$ python -q
>>> import numpy as np
>>> from numpy import linalg as LA
>>> np.set_printoptions(precision=2, suppress=True, linewidth=160)
>>> E = np.array([[-2, 4, 2],
...     [3, -6, -3],
...     [1, -2, -1],
...     [1, -2, -1],
...     [-3, 6, 3],
...     [1, -2, -1],
...     [-1, 2, 1]])
>>> E
array([[-2,  4,  2],
       [ 3, -6, -3],
       [ 1, -2, -1],
       [ 1, -2, -1],
       [-3,  6,  3],
       [ 1, -2, -1],
       [-1,  2,  1]])
>>> left, sv, vt = LA.svd(E)
>>> V = vt[:(sv > 1e-8).sum()]
>>> rng = np.random.default_rng(406)
>>> x0 = E[4] + 3 * E[0] + rng.integers(2) * np.eye(3)[1]
>>> x0
array([-9., 19.,  9.])
>>> V.T @ V
array([[ 0.17, -0.33, -0.17],
       [-0.33,  0.67,  0.33],
       [-0.17,  0.33,  0.17]])
>>> LA.matrix_rank(np.vstack([E, x0]))
np.int64(2)
>>> round(float(LA.norm(x0 - V.T @ V @ x0)), 2)
0.58
>>> left, sv, vt = LA.svd(E)
>>> np.argmax(sv[:-1] / (sv[1:] + 1e-6)) + 1
np.int64(1)
>>> sv.round(2) + 0
array([12.49,  0.  ,  0.  ])
>>> B = left[:, :1] @ np.diag(sv[:1]) @ vt[:1]
>>> round(float(LA.norm(E - B, 2)), 2), round(float(sv[1]), 2)
(0.0, 0.0)
>>> B
array([[-2.,  4.,  2.],
       [ 3., -6., -3.],
       [ 1., -2., -1.],
       [ 1., -2., -1.],
       [-3.,  6.,  3.],
       [ 1., -2., -1.],
       [-1.,  2.,  1.]])
>>> LA.matrix_rank(E, rtol=0.1)
np.int64(1)
>>> [round(float(x), 2) for x in LA.svd(E, compute_uv=False)[:3]]
[12.49, 0.0, 0.0]
>>> x0 = np.array([2, -6, -5])
>>> h1 = np.maximum(E @ x0, 0)
>>> np.maximum(E @ x0, 0) - np.maximum(-E @ x0, 0)
array([-38,  57,  19,  19, -57,  19, -19])
>>> E.T @ h1
array([ 228, -456, -228])
>>> h1
array([ 0, 57, 19, 19,  0, 19,  0])
>>> left, sv, vt = LA.svd(E, full_matrices=False)
>>> left.shape, sv.shape, vt.shape
((7, 3), (3,), (3, 3))
>>> np.round(vt @ vt.T, 2) + 0
array([[1., 0., 0.],
       [0., 1., 0.],
       [0., 0., 1.]])
>>> np.cumsum(sv ** 2) / np.sum(sv ** 2)
array([1., 1., 1.])
>>> np.round(left.T @ left, 2) + 0
array([[1., 0., 0.],
       [0., 1., 0.],
       [0., 0., 1.]])
>>> round(np.sqrt((sv ** 2).sum()), 2), round(LA.norm(E), 2)
(np.float64(12.49), np.float64(12.49))
>>> sv.round(2) + 0
array([12.49,  0.  ,  0.  ])
>>> (sv > 1e-8).sum()
np.int64(1)
>>> M = np.loadtxt("a.csv", delimiter=",")
>>> M
array([[-0.46, -2.28,  0.05, -0.51,  0.23,  0.92, -0.37,  0.43],
       [-0.59, -2.06,  0.95, -0.41,  0.21,  0.63, -0.92,  0.13],
       [-1.19, -4.52,  1.86, -0.24,  0.41,  0.8 , -1.24,  0.96],
       [-1.48, -6.9 ,  1.76, -1.04,  0.76,  1.83, -1.79,  1.8 ],
       [ 0.68, -0.11, -0.15, -0.3 , -0.37, -0.03, -0.28,  0.1 ],
       [-0.08, -2.17,  0.41, -0.02, -0.02,  0.08, -0.74,  0.63],
       [ 0.27, -0.07,  0.52,  0.46,  0.25,  0.08,  0.4 ,  0.27],
       [ 2.  ,  6.99, -2.05,  1.15, -0.84, -2.18,  1.44, -2.09],
       [-0.92, -2.43,  0.99, -0.93,  0.52,  0.56, -0.76,  0.61],
       [ 1.62,  6.87, -1.49,  1.89, -1.16, -1.28,  2.07, -1.73],
       [ 0.38,  1.86, -0.94,  0.04, -0.06, -0.97,  0.18, -0.39],
       [-0.63, -4.16,  1.06, -1.34,  1.1 ,  1.64, -1.25,  1.24],
       [-1.04, -4.08,  1.34, -0.3 ,  0.23,  0.97, -1.27,  1.26],
       [ 1.36,  4.59, -0.78,  0.42, -0.5 , -1.75,  1.54, -0.93],
       [-1.43, -4.62,  0.91, -0.85,  0.81,  1.88, -1.25,  1.47]])
>>> B = M + rng.integers(-2, 3, (15, 1)) @ rng.integers(-2, 3, (1, 8))
>>> B
array([[-4.46, -4.28, -1.95, -0.51, -1.77,  0.92, -0.37,  2.43],
       [ 1.41, -1.06,  1.95, -0.41,  1.21,  0.63, -0.92, -0.87],
       [-5.19, -6.52, -0.14, -0.24, -1.59,  0.8 , -1.24,  2.96],
       [-1.48, -6.9 ,  1.76, -1.04,  0.76,  1.83, -1.79,  1.8 ],
       [ 4.68,  1.89,  1.85, -0.3 ,  1.63, -0.03, -0.28, -1.9 ],
       [-2.08, -3.17, -0.59, -0.02, -1.02,  0.08, -0.74,  1.63],
       [ 0.27, -0.07,  0.52,  0.46,  0.25,  0.08,  0.4 ,  0.27],
       [-2.  ,  4.99, -4.05,  1.15, -2.84, -2.18,  1.44, -0.09],
       [ 3.08, -0.43,  2.99, -0.93,  2.52,  0.56, -0.76, -1.39],
       [-2.38,  4.87, -3.49,  1.89, -3.16, -1.28,  2.07,  0.27],
       [ 2.38,  2.86,  0.06,  0.04,  0.94, -0.97,  0.18, -1.39],
       [-0.63, -4.16,  1.06, -1.34,  1.1 ,  1.64, -1.25,  1.24],
       [ 2.96, -2.08,  3.34, -0.3 ,  2.23,  0.97, -1.27, -0.74],
       [ 3.36,  5.59,  0.22,  0.42,  0.5 , -1.75,  1.54, -1.93],
       [ 2.57, -2.62,  2.91, -0.85,  2.81,  1.88, -1.25, -0.53]])
>>> LA.matrix_rank(B - M, tol=1e-8)
np.int64(1)
>>> np.abs(B - M).sum(axis=1)
array([12.,  6., 12.,  0., 12.,  6.,  0., 12., 12., 12.,  6.,  0., 12.,  6., 12.])
>>> np.round(LA.svd(B - M, compute_uv=False), 2) + 0
array([16.97,  0.  ,  0.  ,  0.  ,  0.  ,  0.  ,  0.  ,  0.  ])
